In [1]: import numpy as np

In [2]: np.set_printoptions(precision=1, suppress=True, linewidth=120)

In [3]: feats = np.array([[-8, 9, 0, 0, 0, 0],
   ...:     [-8, -5, 0, 0, 0, 0],
   ...:     [3, 3, 0, 0, 0, 0],
   ...:     [0, 0, -8, 9, 0, 0],
   ...:     [0, 0, -8, -5, 0, 0],
   ...:     [0, 0, 3, 3, 0, 0],
   ...:     [0, 0, 0, 0, -8, 9],
   ...:     [0, 0, 0, 0, -8, -5],
   ...:     [0, 0, 0, 0, 3, 3]])

In [4]: t3 = np.stack([feats, 3 * feats, feats[::-1]])

In [5]: (t3 @ feats.T).shape
Out[5]: (3, 9, 9)

In [6]: np.linalg.norm(t3, axis=(1, 2))
Out[6]: array([27.5, 82.5, 27.5])

In [7]: f, v = feats[1], feats[3]

In [8]: f @ f
Out[8]: np.int64(89)

In [9]: f @ v
Out[9]: np.int64(0)

In [10]: p = (f @ v) / (f @ f) * f

In [11]: np.outer(f, v)
Out[11]: 
array([[  0,   0,  64, -72,   0,   0],
       [  0,   0,  40, -45,   0,   0],
       [  0,   0,   0,   0,   0,   0],
       [  0,   0,   0,   0,   0,   0],
       [  0,   0,   0,   0,   0,   0],
       [  0,   0,   0,   0,   0,   0]])

In [12]: np.linalg.matrix_rank(np.outer(f, v))
Out[12]: np.int64(1)

In [13]: rng = np.random.default_rng(94926)

In [14]: labels = rng.permutation(6)

In [15]: B = feats[:, labels] * rng.choice([-1, 1], 6)

In [16]: B
Out[16]: 
array([[ 0,  0, -8,  0, -9,  0],
       [ 0,  0, -8,  0,  5,  0],
       [ 0,  0,  3,  0, -3,  0],
       [-9,  0,  0,  8,  0,  0],
       [ 5,  0,  0,  8,  0,  0],
       [-3,  0,  0, -3,  0,  0],
       [ 0,  8,  0,  0,  0, -9],
       [ 0,  8,  0,  0,  0,  5],
       [ 0, -3,  0,  0,  0, -3]])

In [17]: left, _, VT = np.linalg.svd(feats.T @ B)

In [18]: labels
Out[18]: array([3, 4, 0, 2, 1, 5])

In [19]: q, Rm = np.linalg.qr(B)

In [20]: np.round(q @ Rm, 1) + 0
Out[20]: 
array([[ 0.,  0., -8.,  0., -9.,  0.],
       [ 0.,  0., -8.,  0.,  5.,  0.],
       [ 0.,  0.,  3.,  0., -3.,  0.],
       [-9.,  0.,  0.,  8.,  0.,  0.],
       [ 5.,  0.,  0.,  8.,  0.,  0.],
       [-3.,  0.,  0., -3.,  0.,  0.],
       [ 0.,  8.,  0.,  0.,  0., -9.],
       [ 0.,  8.,  0.,  0.,  0.,  5.],
       [ 0., -3.,  0.,  0.,  0., -3.]])

In [21]: E = np.loadtxt("layer8.csv", delimiter=",")

In [22]: E
Out[22]: 
array([[ 0.,  0.,  0.,  0.,  0.,  7.],
       [ 4.,  9., 13.,  0., 14.,  0.],
       [10.,  0., 12.,  4.,  0.,  0.],
       [ 0.,  0.,  0.,  0.,  0.,  0.],
       [ 0.,  0.,  0.,  0.,  0.,  8.],
       [ 8.,  0.,  5.,  0.,  0.,  0.],
       [ 6.,  0., 12.,  0.,  5.,  0.],
       [12.,  0., 17.,  4.,  2.,  0.],
       [ 0.,  6.,  8.,  0., 17.,  0.],
       [ 4.,  3., 11.,  0.,  8.,  0.],
       [ 0.,  0.,  5.,  0.,  2.,  0.],
       [ 0.,  6.,  5.,  0., 14.,  0.],
       [ 0.,  0.,  0.,  0.,  0.,  4.],
       [ 6.,  0., 12.,  0.,  5.,  0.]])

In [23]: B = np.c_[E[:, :4] @ np.array([[3, 0, 3, -2], [2, 3, 1, 1], [-3, 0, 0, -1], [2, -3, -2, 1]]), np.array([2, 0, 0, 2, 1, 0, 0, 1, 2, 0, 0, 1, 1, 2])]

In [24]: B
Out[24]: 
array([[  0.,   0.,   0.,   0.,   2.],
       [ -9.,  27.,  21., -12.,   0.],
       [  2., -12.,  22., -28.,   0.],
       [  0.,   0.,   0.,   0.,   2.],
       [  0.,   0.,   0.,   0.,   1.],
       [  9.,   0.,  24., -21.,   0.],
       [-18.,   0.,  18., -24.,   0.],
       [ -7., -12.,  28., -37.,   1.],
       [-12.,  18.,   6.,  -2.,   2.],
       [-15.,   9.,  15., -16.,   0.],
       [-15.,   0.,   0.,  -5.,   0.],
       [ -3.,  18.,   6.,   1.,   1.],
       [  0.,   0.,   0.,   0.,   1.],
       [-18.,   0.,  18., -24.,   2.]])

In [25]: np.round(np.linalg.lstsq(E, B[:, 0])[0], 1) + 0
Out[25]: array([ 3.,  2., -3.,  2.,  0.,  0.])
